$ python -q
>>> import numpy as np
>>> np.set_printoptions(precision=2, suppress=True, linewidth=200, legacy="1.25")
>>> def rd(a):
...     return np.round(a, 2) + 0
... 
>>> A = np.load("block5.npy")
>>> rd(A)
array([[ 1.  ,  0.  ,  0.  ,  0.  ,  0.  ,  0.  ,  0.  ,  0.  ,  0.  ,  0.  ,  0.  ],
       [ 0.  ,  1.  ,  0.  ,  0.  ,  0.  ,  0.  ,  0.  ,  0.  ,  0.  ,  0.  ,  0.  ],
       [ 0.  ,  0.  ,  1.  ,  0.  ,  0.  ,  0.  ,  0.  ,  0.  ,  0.  ,  0.  ,  0.  ],
       [ 0.  ,  0.  ,  0.  ,  0.81,  0.  , -0.59,  0.  ,  0.  ,  0.  ,  0.  ,  0.  ],
       [ 0.  ,  0.  ,  0.  ,  0.  ,  1.  ,  0.  ,  0.  ,  0.  ,  0.  ,  0.  ,  0.  ],
       [ 0.  ,  0.  ,  0.  ,  0.59,  0.  ,  0.81,  0.  ,  0.  ,  0.  ,  0.  ,  0.  ],
       [ 0.  ,  0.  ,  0.  ,  0.  ,  0.  ,  0.  ,  1.  ,  0.  ,  0.  ,  0.  ,  0.  ],
       [ 0.  ,  0.  ,  0.  ,  0.  ,  0.  ,  0.  ,  0.  ,  1.  ,  0.  ,  0.  ,  0.  ],
       [ 0.  ,  0.  ,  0.  ,  0.  ,  0.  ,  0.  ,  0.  ,  0.  ,  1.  ,  0.  ,  0.  ],
       [ 0.  ,  0.  ,  0.  ,  0.  ,  0.  ,  0.  ,  0.  ,  0.  ,  0.  ,  1.  ,  0.  ],
       [ 0.  ,  0.  ,  0.  ,  0.  ,  0.  ,  0.  ,  0.  ,  0.  ,  0.  ,  0.  ,  1.  ]])
>>> rng = np.random.default_rng(43)
>>> labels = rng.permutation(11)
>>> print(labels)
[ 2  9 10  5  8  1  4  7  6  0  3]
>>> B = A[labels][:, labels]
>>> print(rd(np.diag(B)))
[1.   1.   1.   0.81 1.   1.   1.   1.   1.   1.   0.81]
>>> print(rd(np.sort(np.abs(np.linalg.eigvals(B)))))
[1. 1. 1. 1. 1. 1. 1. 1. 1. 1. 1.]
>>> np.allclose(B, A)
False
>>> np.allclose(A @ A.T, A.T @ A)
True
>>> rd(np.abs(np.linalg.eigvals(A)).max())
1.0
>>> rd((A - A.T) / 2)
array([[ 0.  ,  0.  ,  0.  ,  0.  ,  0.  ,  0.  ,  0.  ,  0.  ,  0.  ,  0.  ,  0.  ],
       [ 0.  ,  0.  ,  0.  ,  0.  ,  0.  ,  0.  ,  0.  ,  0.  ,  0.  ,  0.  ,  0.  ],
       [ 0.  ,  0.  ,  0.  ,  0.  ,  0.  ,  0.  ,  0.  ,  0.  ,  0.  ,  0.  ,  0.  ],
       [ 0.  ,  0.  ,  0.  ,  0.  ,  0.  , -0.59,  0.  ,  0.  ,  0.  ,  0.  ,  0.  ],
       [ 0.  ,  0.  ,  0.  ,  0.  ,  0.  ,  0.  ,  0.  ,  0.  ,  0.  ,  0.  ,  0.  ],
       [ 0.  ,  0.  ,  0.  ,  0.59,  0.  ,  0.  ,  0.  ,  0.  ,  0.  ,  0.  ,  0.  ],
       [ 0.  ,  0.  ,  0.  ,  0.  ,  0.  ,  0.  ,  0.  ,  0.  ,  0.  ,  0.  ,  0.  ],
       [ 0.  ,  0.  ,  0.  ,  0.  ,  0.  ,  0.  ,  0.  ,  0.  ,  0.  ,  0.  ,  0.  ],
       [ 0.  ,  0.  ,  0.  ,  0.  ,  0.  ,  0.  ,  0.  ,  0.  ,  0.  ,  0.  ,  0.  ],
       [ 0.  ,  0.  ,  0.  ,  0.  ,  0.  ,  0.  ,  0.  ,  0.  ,  0.  ,  0.  ,  0.  ],
       [ 0.  ,  0.  ,  0.  ,  0.  ,  0.  ,  0.  ,  0.  ,  0.  ,  0.  ,  0.  ,  0.  ]])
>>> A.inv()
Traceback (most recent call last):
  File "<python-input-15>", line 1, in <module>
    A.inv()
    ^^^^^
AttributeError: 'numpy.ndarray' object has no attribute 'inv'
>>> rd(np.linalg.det(A))
1.0
